$ python -q
>>> import numpy as np
>>> from numpy import linalg as LA
>>> np.set_printoptions(suppress=True, linewidth=100)
>>> rng = np.random.default_rng(76)
>>> data = rng.normal(size=(14, 3)) + 10 * np.array([3, 1, -5])
>>> data.round(2)
array([[ 29.43,  11.75, -49.02],
       [ 30.51,  11.07, -51.56],
       [ 30.63,  11.43, -48.61],
       [ 28.44,   9.11, -49.54],
       [ 30.33,   9.25, -48.76],
       [ 29.96,   9.86, -50.44],
       [ 31.47,   8.81, -48.48],
       [ 29.69,   9.68, -50.32],
       [ 30.38,   9.79, -50.77],
       [ 31.09,  10.99, -50.38],
       [ 29.86,  11.86, -50.28],
       [ 30.44,   8.66, -50.52],
       [ 28.93,   9.72, -49.85],
       [ 31.16,   9.35, -50.2 ]])
>>> Q, evecs = LA.qr(data[:, :1])[0], LA.qr(data[:, 1:])[0]
>>> sv = LA.svd(Q.T @ evecs, compute_uv=False)
>>> round(float(LA.norm(Q @ Q.T - evecs @ evecs.T, 2)), 2)
1.0
>>> (sv > 0.9).sum()
np.int64(1)
>>> np.round(np.degrees(np.arccos(sv.clip(0, 1))), 2)
array([1.86])
>>> other = np.array([[0.5, -0.8], [0.0, 0.5], [0.8, -0.1], [-1.7, 0.4]])
>>> Z = np.array([[-1.0, -0.2, -2.0, 0.7], [-0.8, 1.4, 0.2, -0.2]])
>>> W0 = other @ Z
>>> W0.round(2)
array([[ 0.14, -1.22, -1.16,  0.51],
       [-0.4 ,  0.7 ,  0.1 , -0.1 ],
       [-0.72, -0.3 , -1.62,  0.58],
       [ 1.38,  0.9 ,  3.48, -1.27]])
>>> # looks like rank 2
>>> np.round(np.abs(LA.svd(data)[2][-1]), 2)
array([0.83, 0.15, 0.53])
>>> print(round(np.log10(LA.cond(data))))
2
>>> M = np.load("block6.npy")
>>> M
array([[-1.98,  0.  ],
       [-2.  ,  0.02]])
>>> Q, Rm = LA.qr(M)
>>> round(abs(Rm[0, 0]), 2), round(float(LA.norm(M[:, 0])), 2)
(np.float64(2.81), 2.81)
>>> print(np.round(LA.matrix_power(M - np.diag(np.diag(M)), 2), 2))
[[0. 0.]
 [0. 0.]]
>>> print(LA.matrix_rank(M - M[0, 0] * np.eye(2)))
1
>>> proj = np.triu(np.array([[2, 0], [0, 1]]), 1) + np.eye(2)
>>> other = proj @ M @ LA.inv(proj)
>>> LA.matrix_rank(other)
np.int64(2)
>>> other
array([[-1.98,  0.  ],
       [-2.  ,  0.02]])
>>> np.round(np.poly(other), 2)
array([ 1.  ,  1.96, -0.04])
>>> print(np.trace(other), np.trace(M))
-1.96 -1.96
>>> K = np.loadtxt("test17.csv", delimiter=",")
>>> K
array([[ 18.92, -23.94, -12.99,  12.04],
       [ -0.92, -13.94,  -9.  ,   9.98],
       [ 11.08, -16.01, -10.05,  26.96],
       [ -7.03,  -8.04,  -5.97,   8.98]])
>>> other = LA.inv(K)
>>> np.round(LA.det(K) * LA.det(other), 2)
np.float64(1.0)
>>> print(round(LA.cond(K), 2))
887.22
>>> (np.abs(other) > 1e-9).astype(int)
array([[1, 1, 1, 1],
       [1, 1, 1, 1],
       [1, 1, 1, 1],
       [1, 1, 1, 1]])
>>> print(round(float(LA.slogdet(K)[0]), 2))
1.0
